% ipython --no-banner

In [1]: import numpy as np

In [2]: np.set_printoptions(precision=2, suppress=True, linewidth=160)

In [3]: mat = np.load("dump.npy")

In [4]: print(mat)
[[  0.4  -1.7   0.8]
 [ -0.2  -0.4  -0.5]
 [ -1.5   0.5  -0.1]
 [  0.3  -0.1   0.9]
 [ -2.   -1.4   1.6]
 [  1.5   1.8  -1.6]
 [ -1.2  -0.9  -0.3]
 [  0.7  -0.2   1.4]
 [ -0.8  -0.6   1.2]
 [  4.  -13.    2. ]
 [ -1.7   0.5  -0.2]
 [ -0.6   0.8   0.6]
 [  1.6   0.4   0.7]
 [  0.1  -0.1   0.8]
 [  0.6   0.7   0.3]
 [ -0.6   0.5   1.5]
 [ -0.6   0.2   0.3]
 [ -1.7  -1.1  -1.6]
 [  1.    0.2  -0.3]
 [ -0.1   0.5  -1.3]
 [  0.8   0.4  -0.8]]

In [5]: M2 = np.c_[mat[:, :1] @ np.array([[-6]]), np.array([1, -3, 3, -1, -2, -3, -1, -3, 0, -3, -3, 0, -2, 1, -1, 1, -1, 0, 3, 2, -1])]

In [6]: print(M2)
[[ -2.4   1. ]
 [  1.2  -3. ]
 [  9.    3. ]
 [ -1.8  -1. ]
 [ 12.   -2. ]
 [ -9.   -3. ]
 [  7.2  -1. ]
 [ -4.2  -3. ]
 [  4.8   0. ]
 [-24.   -3. ]
 [ 10.2  -3. ]
 [  3.6   0. ]
 [ -9.6  -2. ]
 [ -0.6   1. ]
 [ -3.6  -1. ]
 [  3.6   1. ]
 [  3.6  -1. ]
 [ 10.2   0. ]
 [ -6.    3. ]
 [  0.6   2. ]
 [ -4.8  -1. ]]

In [7]: print(np.round(np.linalg.norm(M2 - mat @ np.linalg.lstsq(mat, M2)[0], axis=0), 2) + 0)
[0.   8.61]

In [8]: print(np.round(np.linalg.lstsq(mat, M2[:, 0])[0], 2) + 0)
[-6.  0.  0.]

In [9]: print(np.linalg.matrix_rank(M2))
2

In [10]: r0 = np.array([4, 9])

In [11]: print(np.correlate(M2[18], M2[13], "full"))
[-6.   6.6 -1.8]

In [12]: print(np.convolve(M2[18], r0))
[-24. -42.  27.]

In [13]: vec = np.array([3, 0, 0])

In [14]: h1 = np.maximum(mat @ vec, 0)

In [15]: print(np.maximum(mat @ (3 * vec), 0))
[ 3.6  0.   0.   2.7  0.  13.5  0.   6.3  0.  36.   0.   0.  14.4  0.9  5.4  0.   0.   0.   9.   0.   7.2]

In [16]: print(h1)
[ 1.2  0.   0.   0.9  0.   4.5  0.   2.1  0.  12.   0.   0.   4.8  0.3  1.8  0.   0.   0.   3.   0.   2.4]

In [17]: print(mat * (h1 > 1e-9)[:, None])
[[  0.4  -1.7   0.8]
 [ -0.   -0.   -0. ]
 [ -0.    0.   -0. ]
 [  0.3  -0.1   0.9]
 [ -0.   -0.    0. ]
 [  1.5   1.8  -1.6]
 [ -0.   -0.   -0. ]
 [  0.7  -0.2   1.4]
 [ -0.   -0.    0. ]
 [  4.  -13.    2. ]
 [ -0.    0.   -0. ]
 [ -0.    0.    0. ]
 [  1.6   0.4   0.7]
 [  0.1  -0.1   0.8]
 [  0.6   0.7   0.3]
 [ -0.    0.    0. ]
 [ -0.    0.    0. ]
 [ -0.   -0.   -0. ]
 [  1.    0.2  -0.3]
 [ -0.    0.   -0. ]
 [  0.8   0.4  -0.8]]
